$ ipython --no-banner

In [1]: import numpy as np

In [2]: np.set_printoptions(precision=4, suppress=True, linewidth=140, sign=" ")

In [3]: X = np.load("case19.npy")

In [4]: X
Out[4]: 
array([[ 33.9331,  34.3607,  10.1838, -30.0385, -20.0791, -45.5026, -39.4234,  45.8444, -39.2031,  -7.4005,  17.048 ,  30.7844, -19.8655],
       [ 34.9325,  33.7611,  11.5062, -31.5572, -21.599 , -45.9307, -38.5413,  44.4876, -40.9356,  -4.4742,  16.1699,  30.2062, -19.7973],
       [ 33.4873,  34.6474,   8.0318, -29.7091, -22.9362, -45.4638, -38.408 ,  46.6604, -40.1414,  -6.154 ,  16.1782,  29.6245, -19.1466],
       [ 35.9154,  33.9299,   8.3769, -30.7293, -20.187 , -43.4764, -39.9473,  44.1424, -40.0029,  -5.0028,  13.8475,  30.7669, -19.11  ],
       [ 34.4266,  36.0983,   8.5238, -30.1542, -20.1638, -44.9317, -37.9795,  45.3998, -38.3538,  -5.5126,  15.2836,  30.567 , -21.7778],
       [ 36.5753,  35.5377,  10.2438, -28.1654, -18.1673, -44.9111, -40.703 ,  45.7608, -39.4749,  -4.7017,  15.3155,  30.4222, -20.3181],
       [ 35.098 ,  35.0893,  10.4895, -28.7567, -18.8332, -45.8271, -39.7807,  45.2593, -39.2461,  -3.6434,  14.6876,  29.8058, -19.9124],
       [ 34.9315,  35.8289,   8.2338, -30.3319, -21.8764, -47.0096, -40.7312,  45.1471, -38.9541,  -5.5231,  13.9867,  29.7969, -21.1192],
       [ 36.0934,  36.4334,  11.9539, -30.7835, -20.8219, -45.2628, -39.8982,  44.519 , -41.4495,  -3.6624,  13.4073,  30.7098, -19.2116],
       [ 35.5398,  35.3049,  10.1037, -28.1397, -19.3164, -47.5387, -40.7402,  44.3761, -39.4737,  -4.2723,  15.6506,  30.7028, -20.38  ],
       [ 35.4027,  34.5091,   8.4415, -29.3799, -20.7588, -45.4814, -40.7243,  45.3047, -39.8992,  -7.0114,  14.4723,  30.6839, -19.8544],
       [ 35.2768,  34.9509,   9.8448, -28.6829, -19.8962, -44.3166, -40.8098,  45.2681, -39.4147,  -4.4489,  15.2142,  29.9117, -20.4038],
       [ 35.0795,  35.6722,  10.8194, -30.0602, -19.6042, -45.2548, -39.0321,  44.4511, -40.1375,  -6.1587,  15.3146,  28.6618, -21.0429],
       [ 34.6255,  35.4362,  10.0496, -30.3411, -20.2288, -44.3443, -39.1085,  45.6146, -39.5116,  -4.5276,  13.8361,  31.3096, -21.5027],
       [ 34.8192,  33.9649,   9.853 , -30.061 , -21.3537, -46.997 , -40.6014,  43.4809, -38.0181,  -6.9864,  16.1423,  29.6413, -19.8721],
       [ 31.9745,  36.0466,   8.9579, -30.8541, -19.1279, -45.4378, -40.8046,  45.4831, -38.8421,  -4.6234,  14.2918,  30.1647, -20.8468],
       [ 35.1394,  35.876 ,  11.2346, -30.0384, -19.9168, -43.7441, -39.0838,  44.1152, -43.3022,  -4.5917,  15.2643,  31.5595, -20.0953]])

In [5]: O, Rm = np.linalg.qr(X)

In [6]: np.round(np.trace(O @ O.T), 4)
Out[6]: np.float64(13.0)

In [7]: O.shape, Rm.shape
Out[7]: ((17, 13), (13, 13))
